% ipython --no-banner

In [1]: import numpy as np

In [2]: np.set_printoptions(precision=1, suppress=True, linewidth=200, floatmode="fixed")

In [3]: feats = np.loadtxt("mat.csv", delimiter=",")

In [4]: print(feats)
[[1.0 0.7 0.5]
 [0.7 1.0 0.7]
 [0.5 0.7 1.0]]

In [5]: # symmetric

In [6]: O = feats.astype(float).copy()

In [7]: for j in range(3):
   ...:     O[:, j] -= O[:, :j] @ (O[:, :j].T @ O[:, j])
   ...:     O[:, j] /= np.linalg.norm(O[:, j])
   ...: 

In [8]: print(O.round(1) + 0)
[[ 0.8 -0.7  0.0]
 [ 0.5  0.6 -0.6]
 [ 0.4  0.4  0.8]]

In [9]: u, r1 = O[1], O[0]

In [10]: print(np.round(u @ r1, 1))
0.0

In [11]: pr = (u @ r1) / (u @ u) * u

In [12]: print(np.round(np.linalg.norm(u + r1) ** 2 + np.linalg.norm(u - r1) ** 2, 1))
4.0

In [13]: print(round(float(np.linalg.norm(feats)), 1))
2.3

In [14]: print(feats.mean(axis=0))
[0.7 0.8 0.7]

In [15]: np.zeros(3, 3)
---------------------------------------------------------------------------
TypeError                                 Traceback (most recent call last)
Cell In[15], line 1
----> 1 np.zeros(3, 3)

TypeError: Cannot interpret '3' as a data type

In [16]: print(feats.shape)
(3, 3)

In [17]: print(np.unravel_index(np.abs(feats).argmax(), feats.shape))
(np.int64(0), np.int64(0))

In [18]: print(feats.sum(axis=0))
[2.2 2.4 2.2]

In [19]: arr = np.load("x.npy")

In [20]: print(arr)
[[ 0  0  0  4]
 [ 5  0  0  0]
 [ 0 -6  0  0]
 [ 0  0 -9  0]]

In [21]: u, r1 = arr[1], arr[3]

In [22]: print(u @ u)
25

In [23]: print(u @ r1)
0

In [24]: pr = (u @ r1) / (u @ u) * u

In [25]: print(np.linalg.matrix_rank(np.outer(u, r1)))
1

In [26]: print(np.round(np.linalg.norm(u + r1) ** 2 + np.linalg.norm(u - r1) ** 2, 1))
212.0

In [27]: print(r1 - pr)
[ 0.0  0.0 -9.0  0.0]

In [28]: print((r1 - pr) @ u)
0.0

In [29]: print(pr)
[0.0 0.0 0.0 0.0]

In [30]: print(arr @ arr.T)
[[16  0  0  0]
 [ 0 25  0  0]
 [ 0  0 36  0]
 [ 0  0  0 81]]

In [31]: print(np.linalg.svd(arr, compute_uv=False))
[9.0 6.0 5.0 4.0]

In [32]: print(np.linalg.eigvals(arr))
[-5.7+0.0j -0.0+5.7j -0.0-5.7j  5.7+0.0j]

In [33]: print(np.einsum("ij,ji->", arr, arr))
0

In [34]: print(np.einsum("ii->", arr))
0

In [35]: print(np.round(np.poly(arr), 1) + 0)
[    1.0     0.0     0.0     0.0 -1080.0]

In [36]: print(np.round(np.linalg.eigvals(arr).sum().real, 1))
0.0

In [37]: print(np.round(np.linalg.det(2 * arr), 1), round(float(np.linalg.det(arr)), 1))
-17280.0 -1080.0

In [38]: print(round(float(np.linalg.det(arr[::-1])), 1))
-1080.0

In [39]: Y = arr / np.linalg.norm(arr, axis=1, keepdims=True)

In [40]: gram = Y @ Y.T

In [41]: print((gram - 2 * np.eye(4)).round(6).argmax(axis=1))
[1 0 0 0]

In [42]: print(gram)
[[1.0 0.0 0.0 0.0]
 [0.0 1.0 0.0 0.0]
 [0.0 0.0 1.0 0.0]
 [0.0 0.0 0.0 1.0]]

In [43]: print(np.argwhere(np.triu(np.abs(gram) > 0.95, 1)))
[]

In [44]: O, V = np.linalg.qr(arr[:, :3])[0], np.linalg.qr(arr[:, 3:])[0]

In [45]: sig = np.linalg.svd(O.T @ V, compute_uv=False)

In [46]: print((sig > 0.9).sum())
0

In [47]: print(np.degrees(np.arccos(sig.clip(0, 1))))
[90.0]

In [48]: print(sig)
[0.0]

In [49]: W0 = np.loadtxt("dump.csv", delimiter=",")

In [50]: print(W0)
[[ 2.0  0.0 -2.0]
 [ 0.0 -1.0 -4.0]
 [ 0.0 -2.0 -6.0]
 [-2.0 -1.0 -7.0]
 [-1.0 -1.0 -8.0]
 [ 1.0  1.0 -9.0]
 [-1.0  2.0 -7.0]
 [ 0.0  4.0 -7.0]
 [-1.0  2.0 -7.0]
 [-1.0  4.0 -8.0]
 [ 0.0  3.0 -6.0]
 [-1.0  1.0 -6.0]
 [-1.0  0.0 -7.0]
 [-3.0  2.0 -6.0]
 [-5.0  4.0 -7.0]
 [-7.0  6.0 -7.0]
 [-5.0  4.0 -8.0]
 [-7.0  2.0 -8.0]
 [-9.0  1.0 -8.0]
 [-9.0  0.0 -9.0]
 [-8.0 -1.0 -8.0]
 [-7.0 -3.0 -8.0]
 [-7.0 -5.0 -6.0]
 [-5.0 -7.0 -7.0]
 [-7.0 -7.0 -7.0]
 [-7.0 -7.0 -7.0]
 [-6.0 -7.0 -9.0]]

In [51]: # row 8 repeats row 6

In [52]: Ac = W0 - W0.mean(axis=0)

In [53]: V = np.linalg.svd(Ac)[2][:1]

In [54]: Y = Ac - Ac @ V.T @ V

In [55]: print((Ac @ V.T).std(axis=0))
[4.1]

In [56]: print(np.round(np.diag(V.T @ V), 1) + 0)
[0.4 0.6 0.0]

In [57]: print(np.cov(Ac @ V.T, rowvar=False))
17.135976981775315

In [58]: print(round(np.linalg.norm(Y) / np.linalg.norm(Ac), 1))
0.6

In [59]: print(np.linalg.norm(Y, axis=1).round(6).argmax())
15
